In [1]: import numpy as np

In [2]: np.set_printoptions(precision=1, suppress=True, linewidth=100, sign=" ")

In [3]: rnd = lambda a: np.round(a, 1) + 0

In [4]: E = np.load("sample11.npy")

In [5]: print(E)
[[-17.7   3.2   8.8   0.3]
 [ -2.9  14.1  -0.5 -13.9]
 [ -1.7  15.5  -1.  -12.5]
 [-13.2   3.6  -8.2  12. ]
 [  8.9  11.9  -5.7 -12.1]
 [ -4.1  -0.8  14.9 -12.7]
 [  7.4  -7.9  16.7   2.2]
 [ -3.5 -13.7   0.7 -14.1]
 [ -8.9  17.7  -2.7  -1. ]
 [-11.7   0.3  11.2  11.7]
 [  6.   -7.   -6.6 -16.5]
 [-17.9  -5.7   5.7   4. ]
 [-14.6  12.1  -4.4   4.4]
 [-16.    7.2   8.9  -3.5]
 [-14.6  12.    5.6   3.2]
 [  8.4   5.    7.8  15.7]
 [-17.7  -5.2   2.6  -7.4]
 [ -2.8   1.7 -18.5  -7. ]
 [  5.9  -2.4 -18.9   1.4]
 [ -5.3  19.2  -1.4  -0.7]
 [ -7.3   9.7   9.3 -12.9]
 [ -3.4 -10.4 -13.9  -9.3]
 [-10.   -8.6  15.   -1. ]]

In [6]: Xc = E - E.mean(axis=0)

In [7]: U, sv, VT = np.linalg.svd(Xc, full_matrices=False)

In [8]: print(np.searchsorted(np.cumsum(sv ** 2) / (sv ** 2).sum(), 0.9) + 1)
4

In [9]: print(rnd(Xc.mean(axis=0)))
[ 0.  0.  0.  0.]

In [10]: print(rnd(sv))
[ 53.3  46.8  40.   36. ]

In [11]: print(np.linalg.matrix_rank(Xc))
4

In [12]: other = np.c_[E[:, :3] @ np.array([[1, 0, 3], [0, 1, 0], [3, 1, 0]]), np.array([-2, -1, 3, -3, 0, 1, -3, 0, 2, 3, 1, 1, 1, 0, 2, 3, 0, -3, -3, -2, 3, 3, -1])]

In [13]: print(rnd(other))
[[  8.7  12.  -53.1  -2. ]
 [ -4.4  13.6  -8.7  -1. ]
 [ -4.7  14.5  -5.1   3. ]
 [-37.8  -4.6 -39.6  -3. ]
 [ -8.2   6.2  26.7   0. ]
 [ 40.6  14.1 -12.3   1. ]
 [ 57.5   8.8  22.2  -3. ]
 [ -1.4 -13.  -10.5   0. ]
 [-17.   15.  -26.7   2. ]
 [ 21.9  11.5 -35.1   3. ]
 [-13.8 -13.6  18.    1. ]
 [ -0.8   0.  -53.7   1. ]
 [-27.8   7.7 -43.8   1. ]
 [ 10.7  16.1 -48.    0. ]
 [  2.2  17.6 -43.8   2. ]
 [ 31.8  12.8  25.2   3. ]
 [ -9.9  -2.6 -53.1   0. ]
 [-58.3 -16.8  -8.4  -3. ]
 [-50.8 -21.3  17.7  -3. ]
 [ -9.5  17.8 -15.9  -2. ]
 [ 20.6  19.  -21.9   3. ]
 [-45.1 -24.3 -10.2   3. ]
 [ 35.    6.4 -30.   -1. ]]

In [14]: print(rnd(np.linalg.norm(np.linalg.qr(E)[0].T @ other, axis=0) ** 2 / ((other ** 2).sum(axis=0) + 1e-12)))
[ 1.   1.   1.   0.1]

In [15]: print(np.linalg.matrix_rank(other))
4

In [16]: print(rnd(np.linalg.lstsq(E, other[:, 0])[0]))
[ 1.  0.  3.  0.]

In [17]: print(np.linalg.matrix_rank(np.c_[E, other]))
5

In [18]: f, r1 = other[6], other[2]

In [19]: print(rnd(f @ r1))
-264.9

In [20]: print(rnd(f @ f))
3885.5

In [21]: pr = (f @ r1) / (f @ f) * f

In [22]: print((r1 - pr) @ f)
0.0

In [23]: other = np.array([[2, 1], [3, 1], [1, 1], [0, 1]])

In [24]: print(np.vstack([E, other.T]).shape)
(25, 4)

In [25]: print(rnd(np.einsum("ij->j", E)))
[-136.7   71.5   25.4  -69.7]

In [26]: Xc = E - E.mean(axis=0)

In [27]: evecs = np.linalg.svd(Xc)[2][:3]

In [28]: other = Xc - Xc @ evecs.T @ evecs

In [29]: print(rnd(np.linalg.norm(other) / np.linalg.norm(Xc)))
0.4

In [30]: print(rnd(other.std(axis=0)))
[ 6.3  1.2  2.4  3.1]

In [31]: print(np.linalg.norm(other, axis=1).round(6).argmax())
15

In [32]: print(rnd(np.cov(Xc @ evecs.T, rowvar=False)))
[[ 129.     0.     0. ]
 [   0.    99.7    0. ]
 [   0.     0.    72.7]]

In [33]: print(rnd((Xc @ evecs.T).std(axis=0)))
[ 11.1   9.8   8.3]

In [34]: print(rnd(np.diag(evecs.T @ evecs)))
[ 0.3  1.   0.9  0.8]

In [35]: q, _ = np.linalg.qr(np.array([[0.6, 0.7, -1.1], [0.2, -0.1, -0.9], [1.5, 2.3, 0.7]]))

In [36]: vals = np.array([-2, 1, -2])

In [37]: A = q @ np.diag(vals) @ q.T

In [38]: print(rnd(A))
[[-1.6  1.  -0.3]
 [ 1.   0.3 -0.7]
 [-0.3 -0.7 -1.8]]

In [39]: rng = np.random.default_rng(61607)

In [40]: z = rng.permutation(3)

In [41]: print(z)
[ 0  1  2]

In [42]: other = A[z][:, z]

In [43]: print(np.allclose(other, A))
True

In [44]: print(rnd(np.linalg.det(other)), rnd(np.linalg.det(A[z])))
4.0 4.0

In [45]: print(rnd(np.diag(other)))
[-1.6  0.3 -1.8]

In [46]: hat = np.triu(np.array([[-3, -3, 1], [1, 3, -3], [3, 2, -3]]), 1) + np.eye(3)

In [47]: other = hat @ A @ np.linalg.inv(hat)

In [48]: print(rnd(hat @ A - A @ hat))
[[-3.4 -6.4  5. ]
 [ 0.9  5.2  5.3]
 [ 0.  -0.9 -1.8]]

In [49]: print(rnd(np.linalg.det(other)))
4.0

In [50]: print(rnd(other))
[[ -4.9 -15.5 -41.5]
 [  2.    8.4  27.9]
 [ -0.3  -1.7  -6.5]]

In [51]: print([round(float(np.linalg.det(A[:i, :i])), 2) + 0 for i in range(1, 4)])
[-1.55, -1.55, 4.0]

In [52]: print(rnd(np.linalg.eigvalsh(A).min()))
-2.0

In [53]: f, r1 = A[2], A[0]

In [54]: print(rnd(f @ f))
3.8

In [55]: print(rnd(f @ r1))
0.3

In [56]: pr = (f @ r1) / (f @ f) * f

In [57]: print(np.linalg.matrix_rank(np.outer(f, r1)))
1

In [58]: print(rnd(np.outer(f, r1)))
[[ 0.5 -0.3  0.1]
 [ 1.1 -0.7  0.2]
 [ 2.8 -1.8  0.6]]

In [59]: print(rnd(np.linalg.norm(f + r1) ** 2 + np.linalg.norm(f - r1) ** 2))
14.7

In [60]: print(rnd(r1 - pr))
[-1.5  1.1 -0.2]

In [61]: vals, evecs = np.linalg.eigh(A)

In [62]: print(rnd(vals))
[-2. -2.  1.]

In [63]: print(rnd(evecs @ np.diag(vals) @ evecs.T))
[[-1.6  1.  -0.3]
 [ 1.   0.3 -0.7]
 [-0.3 -0.7 -1.8]]

In [64]: print(rnd(np.abs(evecs[:, -1])))
[ 0.4  0.9  0.3]

In [65]: print(rnd(evecs.T @ evecs))
[[ 1.  0.  0.]
 [ 0.  1.  0.]
 [ 0.  0.  1.]]

In [66]: z = rng.integers(0, 3, 6)

In [67]: m1 = np.array([[0, 2, 2, 1, 0, -1],
    ...:     [1, 2, -1, 0, -2, -2],
    ...:     [2, 1, 0, 1, -1, 1],
    ...:     [-2, -1, 0, 2, 0, 0],
    ...:     [2, 2, -2, 0, 2, 0],
    ...:     [-2, -1, -1, 2, 1, -2]]) * (z[:, None] == z)

In [68]: print(m1)
[[ 0  0  2  0  0  0]
 [ 0  2  0  0 -2  0]
 [ 2  0  0  0  0  0]
 [ 0 -1  0  2  0  0]
 [ 0  2  0  0  2  0]
 [ 0  0  0  0  0 -2]]

In [69]: w1 = np.array([[-4, -1, 1, 2, 3],
    ...:     [-8, 6, -8, -2, -5],
    ...:     [2, 8, -7, 6, 8],
    ...:     [0, 8, -2, 5, 3],
    ...:     [-5, -3, 3, 2, -2],
    ...:     [-3, -5, 4, -6, 6]])

In [70]: b = np.array([0, 0, -2, 0, 0])

In [71]: hid = np.maximum(m1 @ w1 + b, 0)

In [72]: print(rnd((hid > 0).mean(axis=0)))
[ 0.5  0.8  0.2  0.7  0.5]

In [73]: cent = np.array([[4, 0], [0, 0], [9, 7], [1, 8], [9, 5]])

In [74]: print((hid @ cent).round(6).argmax(axis=1))
[ 1  0  1  1  0  1]

In [75]: z = rng.permutation(6)

In [76]: other = m1[:, z] * rng.choice([-1, 1], 6)

In [77]: print(other)
[[ 0  2  0  0  0  0]
 [ 0  0 -2  0  0 -2]
 [ 2  0  0  0  0  0]
 [ 0  0  1 -2  0  0]
 [ 0  0 -2  0  0  2]
 [ 0  0  0  0  2  0]]

In [78]: U, _, VT = np.linalg.svd(m1.T @ other)

In [79]: print(rnd(U @ VT))
[[ 1.  0.  0.  0.  0.  0.]
 [ 0.  0. -1.  0.  0.  0.]
 [ 0.  1.  0.  0.  0.  0.]
 [ 0.  0.  0. -1.  0.  0.]
 [ 0.  0.  0.  0.  0.  1.]
 [ 0.  0.  0.  0. -1.  0.]]

In [80]: print(rnd(np.linalg.lstsq(m1, other)[0]))
[[ 1.  0.  0.  0.  0.  0.]
 [ 0.  0. -1.  0.  0.  0.]
 [ 0.  1.  0.  0.  0.  0.]
 [ 0.  0.  0. -1.  0.  0.]
 [ 0.  0.  0.  0.  0.  1.]
 [ 0.  0.  0.  0. -1.  0.]]

In [81]: f = np.array([1, 3, 0])

In [82]: print(np.correlate(other[5], other[3], "full"))
[ 0  0  0  0  0  0 -4  2  0  0  0]

In [83]: print(np.convolve(other[5], f))
[ 0  0  0  0  2  6  0  0]

In [84]: print(np.polyval(f, other[5]))
[  0   0   0   0  10   0]

In [85]: data = np.load("a.npy")

In [86]: print(rnd(data))
[[ 0.9  0.1  0.3  0.   0.   0.1 -0.1]
 [ 0.1  0.9 -0.2  0.   0.   0.2  0.1]
 [ 0.3 -0.2  0.2  0.2  0.   0.   0. ]
 [ 0.   0.   0.2  0.8 -0.1 -0.1  0.4]
 [ 0.   0.   0.  -0.1  1.  -0.1  0.1]
 [ 0.1  0.2  0.  -0.1 -0.1  0.1  0. ]
 [-0.1  0.1  0.   0.4  0.1  0.   0.2]]

In [87]: U, sv, VT = np.linalg.svd(data)

In [88]: print(rnd(sv))
[ 1.  1.  1.  1.  0.  0.  0.]

In [89]: other = U[:, :4] @ np.diag(sv[:4]) @ VT[:4]

In [90]: print(np.linalg.matrix_rank(other))
4

In [91]: print(np.linalg.matrix_rank(data, rtol=0.05))
4

In [92]: print([round(float(x), 1) for x in np.linalg.svd(data, compute_uv=False)[:3]])
[1.0, 1.0, 1.0]

In [93]: vals, evecs = np.linalg.eigh(data)

In [94]: x0 = np.array([2, 3, 2, 3, 2, 0, 0])

In [95]: print(rnd(x0 @ data @ x0 / (x0 @ x0)), rnd(vals[0]), rnd(vals[-1]))
0.9 0.0 1.0

In [96]: print(rnd(np.abs(data).sum(axis=1).max()), rnd(np.abs(vals).max()))
1.6 1.0

In [97]: print(rnd(evecs * np.maximum(vals, 0) @ evecs.T))
[[ 0.9  0.1  0.3  0.   0.   0.1 -0.1]
 [ 0.1  0.9 -0.2  0.   0.   0.2  0.1]
 [ 0.3 -0.2  0.2  0.2  0.   0.   0. ]
 [ 0.   0.   0.2  0.8 -0.1 -0.1  0.4]
 [ 0.   0.   0.  -0.1  1.  -0.1  0.1]
 [ 0.1  0.2  0.  -0.1 -0.1  0.1  0. ]
 [-0.1  0.1  0.   0.4  0.1  0.   0.2]]
